$ python3 -q
>>> import numpy as np
>>> np.set_printoptions(precision=2, suppress=True, linewidth=200)
>>> F = np.load("layer6.npy")
>>> F
array([[ -4, -46,   4,  -1,   0,  21, -23, -14],
       [  2,  -6, -22, -10,  24, -39,  25,  19],
       [  0,  13,   7,   0, -13,  21,  -1, -12],
       [ -2,   2, -48, -43,  34, -12,  84,  -3],
       [-30,  54,  60,  73,  18,   6, -42,  55],
       [ 12, -18, -18,  -6,  10, -54,  -2,  18]])
>>> rank = np.linalg.matrix_rank(F)
>>> rank
np.int64(4)
>>> ns = np.linalg.svd(F)[2][rank:].T
>>> np.allclose(F @ ns, 0)
True
>>> np.round(F @ ns, 2) + 0
array([[0., 0., 0., 0.],
       [0., 0., 0., 0.],
       [0., 0., 0., 0.],
       [0., 0., 0., 0.],
       [0., 0., 0., 0.],
       [0., 0., 0., 0.]])
>>> [int(np.linalg.matrix_rank(F[:i])) for i in range(1, len(F) + 1)]
[1, 2, 3, 4, 4, 4]
>>> np.linalg.matrix_rank(F.T @ F), np.linalg.matrix_rank(F @ F.T)
(np.int64(4), np.int64(4))
>>> ns.shape
(8, 4)
>>> np.linalg.matrix_rank(F, rtol=0.1)
np.int64(4)
>>> np.argsort(-np.linalg.norm(F, axis=0).round(6), kind="stable")[:3]
array([6, 3, 2])
>>> np.linalg.cond(F) > 100
np.True_
>>> np.round(np.linalg.norm(F, 2) / np.linalg.norm(F), 2)
np.float64(0.78)
>>> rng = np.random.default_rng(207505)
>>> M2 = F + rng.integers(-2, 3, (6, 4)) @ rng.integers(-2, 3, (4, 8))
>>> M2
array([[ -1, -41,   4,  -5,   2,  24, -26, -16],
       [ -9,  -8, -30, -11,  28, -38,  23,  25],
       [ -2,   7,  11,   4, -16,  14,   2,  -8],
       [ -6,   3, -50, -43,  41, -10,  76,  -5],
       [-30,  47,  62,  81,  14,   3, -37,  53],
       [  6, -15, -24, -12,  13, -52,  -4,  24]])
>>> np.abs(M2 - F).sum(axis=1)
array([22, 35, 33, 26, 31, 34])
>>> np.round(np.linalg.svd(M2 - F, compute_uv=False), 2) + 0
array([23.28, 17.2 ,  9.47,  5.79,  0.  ,  0.  ])
>>> left, sigma, Vh = np.linalg.svd(F)
>>> vecs = Vh[:(sigma > 1e-8).sum()]
>>> vec = F[5] + -1 * F[2] + rng.integers(2) * np.eye(8)[7]
>>> vec
array([ 12., -31., -25.,  -6.,  23., -75.,  -1.,  30.])
>>> np.linalg.matrix_rank(np.vstack([F, vec]))
np.int64(4)
>>> np.round(np.linalg.norm(vec - vecs.T @ vecs @ vec), 2)
np.float64(0.0)
